$ python3 -q
>>> import numpy as np
>>> import numpy.linalg as la
>>> np.set_printoptions(suppress=True, linewidth=120)
>>> def rd(a):
...     return np.round(a, 3) + 0
... 
>>> F = np.load("m.npy")
>>> F
array([[ 8,  2,  0,  4,  0,  2, 18,  0,  3,  0,  5,  1, 12,  5],
       [ 0, 12,  0,  5,  0, 26,  0,  0,  0,  0,  0,  8, 24, 13],
       [ 0, 12,  0,  8,  0,  7,  0,  0,  0,  0,  0,  0, 10, 13],
       [ 0,  8,  0, 15,  0, 23, 16,  0,  0,  0,  0,  5, 31, 19],
       [10,  2, 21,  0,  1,  0,  0, 22,  0, 10,  0,  2,  0,  0],
       [12,  8,  3,  0,  0,  0,  3,  6,  0,  0, 13,  0,  0,  1],
       [ 1,  5,  0,  0,  6, 28,  0,  0,  5, 14,  0, 20, 14,  0],
       [28,  0,  0,  3,  0,  0, 37,  0,  8,  0, 17,  0,  0,  0],
       [ 0,  0, 16,  0, 29, 18,  4, 15,  7, 33,  0, 21,  0,  0],
       [ 0, 18,  5,  1,  0,  0,  0,  6,  0,  0,  8,  0,  0,  9],
       [ 6,  0,  0,  0,  9, 23,  0,  0,  7, 16,  0, 20,  9,  0],
       [ 0,  0, 16, 12,  8,  0, 14,  8,  0,  0,  0,  0,  0,  0],
       [ 0, 14,  0,  0,  0,  9,  0,  3,  0,  1,  0,  3,  3,  1],
       [ 0,  3,  0, 16,  0,  0, 10,  0,  0,  0,  0,  0,  0, 12],
       [ 0,  0,  0,  6,  5, 12, 11,  0,  0,  1,  0,  3,  9,  4],
       [ 6, 14,  0,  0,  0, 33,  0,  0,  7,  6,  0, 22, 29,  3],
       [ 0,  6,  0,  1,  0, 11,  5,  0,  0,  0,  0,  4, 12,  5],
       [ 0, 14,  0,  5,  0, 21,  0,  0,  0,  0,  0,  3, 17, 13],
       [ 0,  2, 11,  7,  0,  0,  7,  8,  0,  0,  7,  0,  0,  3],
       [ 4,  0, 25,  0,  3,  0,  0, 23,  0,  9,  0,  0,  0,  0],
       [ 0, 13,  0, 13,  0,  3,  6,  0,  0,  0,  7,  0, 15, 18],
       [ 2, 22,  0,  0,  0, 10,  0,  0,  0,  0, 11,  1, 18, 13],
       [ 6, 13,  0,  0,  0, 10,  0,  0,  1,  0,  6,  5, 15,  6],
       [19, 19,  0,  0,  0,  0,  0,  0,  2,  0, 19,  2, 11,  4],
       [23,  0, 14,  0,  0,  0,  8, 16,  3,  0, 11,  0,  0,  0],
       [11,  1,  0,  0,  0,  0,  6,  4,  3,  2,  1,  4,  0,  0],
       [18,  0,  7,  3,  3,  0, 31,  6,  4,  0,  7,  0,  0,  0],
       [ 1, 18,  0,  0,  0, 15,  0,  0,  0,  0,  6,  5, 20, 11],
       [ 0,  5,  0,  3,  2, 26, 11,  0,  4,  1,  0, 13, 26,  8],
       [ 0, 14,  0, 15,  0, 13,  5,  0,  0,  0,  2,  0, 22, 21],
       [ 8,  0,  0,  7,  0,  0, 21,  0,  0,  0,  7,  0,  0,  3],
       [ 6,  0,  0, 12,  1,  0, 30,  0,  1,  0,  4,  0,  2,  4],
       [ 0,  7,  5,  6,  0,  0,  0,  3,  0,  0,  0,  0,  0,  6],
       [ 0,  0,  0,  1, 14, 21,  7,  0,  0, 12,  0, 10,  6,  0],
       [ 3,  8,  0,  0,  0, 30,  9,  0,  7,  2,  0, 18, 31,  7],
       [ 0,  0,  0, 14,  8,  4, 33,  0,  3,  0,  0,  0, 11,  5],
       [14,  1,  0,  2,  0,  0, 19,  0,  3,  0, 10,  0,  5,  2],
       [ 8, 15,  0,  0,  0, 18,  0,  0,  3,  3,  2, 13, 15,  0],
       [ 6,  0,  2,  0, 19,  2, 30,  1,  7, 11,  0,  7,  0,  0]])
>>> x0 = np.array([6, 1, 8, 4, 9, 9, 5, 8, 2, 5, 7, 9, 6, 5])
>>> target = F @ x0
>>> rd(la.solve(F.T @ F, F.T @ target))
array([6., 1., 8., 4., 9., 9., 5., 8., 2., 5., 7., 9., 6., 5.])
>>> rd(la.lstsq(F, target)[0])
array([6., 1., 8., 4., 9., 9., 5., 8., 2., 5., 7., 9., 6., 5.])
>>> rng = np.random.default_rng(64)
>>> target = target + 0.3 * rng.normal(size=39)
>>> rd(target)
array([ 320.843,  546.946,  231.569,  681.19 ,  483.405,  263.371,  660.7  ,  499.999, 1058.91 ,  210.888,  652.078,
        381.718,  173.607,  176.789,  337.712,  778.231,  266.982,  417.254,  281.145,  479.866,  350.643,  382.831,
        348.266,  374.194,  500.947,  188.172,  462.943,  420.631,  650.546,  467.117,  244.72 ,  304.447,  125.283,
        540.064,  748.197,  426.51 ,  304.768,  467.008,  531.376])
>>> coef, *_ = la.lstsq(F, target)
>>> rd(la.norm(target - F @ coef))
np.float64(1.601)
>>> [round(float(la.norm(la.solve(F.T @ F + lam * np.eye(14), F.T @ target))), 2) for lam in (0, 1, 10, 100)]
[24.26, 24.22, 23.99, 23.22]
>>> coef.round()
array([6., 1., 8., 4., 9., 9., 5., 8., 2., 5., 7., 9., 6., 5.])
>>> Y = F[0, 0] * F[1:] - np.outer(F[1:, 0], F[0])
>>> Y
array([[   0,   96,    0,   40,    0,  208,    0,    0,    0,    0,    0,   64,  192,  104],
       [   0,   96,    0,   64,    0,   56,    0,    0,    0,    0,    0,    0,   80,  104],
       [   0,   64,    0,  120,    0,  184,  128,    0,    0,    0,    0,   40,  248,  152],
       [   0,   -4,  168,  -40,    8,  -20, -180,  176,  -30,   80,  -50,    6, -120,  -50],
       [   0,   40,   24,  -48,    0,  -24, -192,   48,  -36,    0,   44,  -12, -144,  -52],
       [   0,   38,    0,   -4,   48,  222,  -18,    0,   37,  112,   -5,  159,  100,   -5],
       [   0,  -56,    0,  -88,    0,  -56, -208,    0,  -20,    0,   -4,  -28, -336, -140],
       [   0,    0,  128,    0,  232,  144,   32,  120,   56,  264,    0,  168,    0,    0],
       [   0,  144,   40,    8,    0,    0,    0,   48,    0,    0,   64,    0,    0,   72],
       [   0,  -12,    0,  -24,   72,  172, -108,    0,   38,  128,  -30,  154,    0,  -30],
       [   0,    0,  128,   96,   64,    0,  112,   64,    0,    0,    0,    0,    0,    0],
       [   0,  112,    0,    0,    0,   72,    0,   24,    0,    8,    0,   24,   24,    8],
       [   0,   24,    0,  128,    0,    0,   80,    0,    0,    0,    0,    0,    0,   96],
       [   0,    0,    0,   48,   40,   96,   88,    0,    0,    8,    0,   24,   72,   32],
       [   0,  100,    0,  -24,    0,  252, -108,    0,   38,   48,  -30,  170,  160,   -6],
       [   0,   48,    0,    8,    0,   88,   40,    0,    0,    0,    0,   32,   96,   40],
       [   0,  112,    0,   40,    0,  168,    0,    0,    0,    0,    0,   24,  136,  104],
       [   0,   16,   88,   56,    0,    0,   56,   64,    0,    0,   56,    0,    0,   24],
       [   0,   -8,  200,  -16,   24,   -8,  -72,  184,  -12,   72,  -20,   -4,  -48,  -20],
       [   0,  104,    0,  104,    0,   24,   48,    0,    0,    0,   56,    0,  120,  144],
       [   0,  172,    0,   -8,    0,   76,  -36,    0,   -6,    0,   78,    6,  120,   94],
       [   0,   92,    0,  -24,    0,   68, -108,    0,  -10,    0,   18,   34,   48,   18],
       [   0,  114,    0,  -76,    0,  -38, -342,    0,  -41,    0,   57,   -3, -140,  -63],
       [   0,  -46,  112,  -92,    0,  -46, -350,  128,  -45,    0,  -27,  -23, -276, -115],
       [   0,  -14,    0,  -44,    0,  -22, -150,   32,   -9,   16,  -47,   21, -132,  -55],
       [   0,  -36,   56,  -48,   24,  -36,  -76,   48,  -22,    0,  -34,  -18, -216,  -90],
       [   0,  142,    0,   -4,    0,  118,  -18,    0,   -3,    0,   43,   39,  148,   83],
       [   0,   40,    0,   24,   16,  208,   88,    0,   32,    8,    0,  104,  208,   64],
       [   0,  112,    0,  120,    0,  104,   40,    0,    0,    0,   16,    0,  176,  168],
       [   0,  -16,    0,   24,    0,  -16,   24,    0,  -24,    0,   16,   -8,  -96,  -16],
       [   0,  -12,    0,   72,    8,  -12,  132,    0,  -10,    0,    2,   -6,  -56,    2],
       [   0,   56,   40,   48,    0,    0,    0,   24,    0,    0,    0,    0,    0,   48],
       [   0,    0,    0,    8,  112,  168,   56,    0,    0,   96,    0,   80,   48,    0],
       [   0,   58,    0,  -12,    0,  234,   18,    0,   47,   16,  -15,  141,  212,   41],
       [   0,    0,    0,  112,   64,   32,  264,    0,   24,    0,    0,    0,   88,   40],
       [   0,  -20,    0,  -40,    0,  -28, -100,    0,  -18,    0,   10,  -14, -128,  -54],
       [   0,  104,    0,  -32,    0,  128, -144,    0,    0,   24,  -24,   96,   24,  -40],
       [   0,  -12,   16,  -24,  152,    4,  132,    8,   38,   88,  -30,   50,  -72,  -30]])
>>> np.flatnonzero(~Y.round(6).any(axis=1))
array([], dtype=int64)
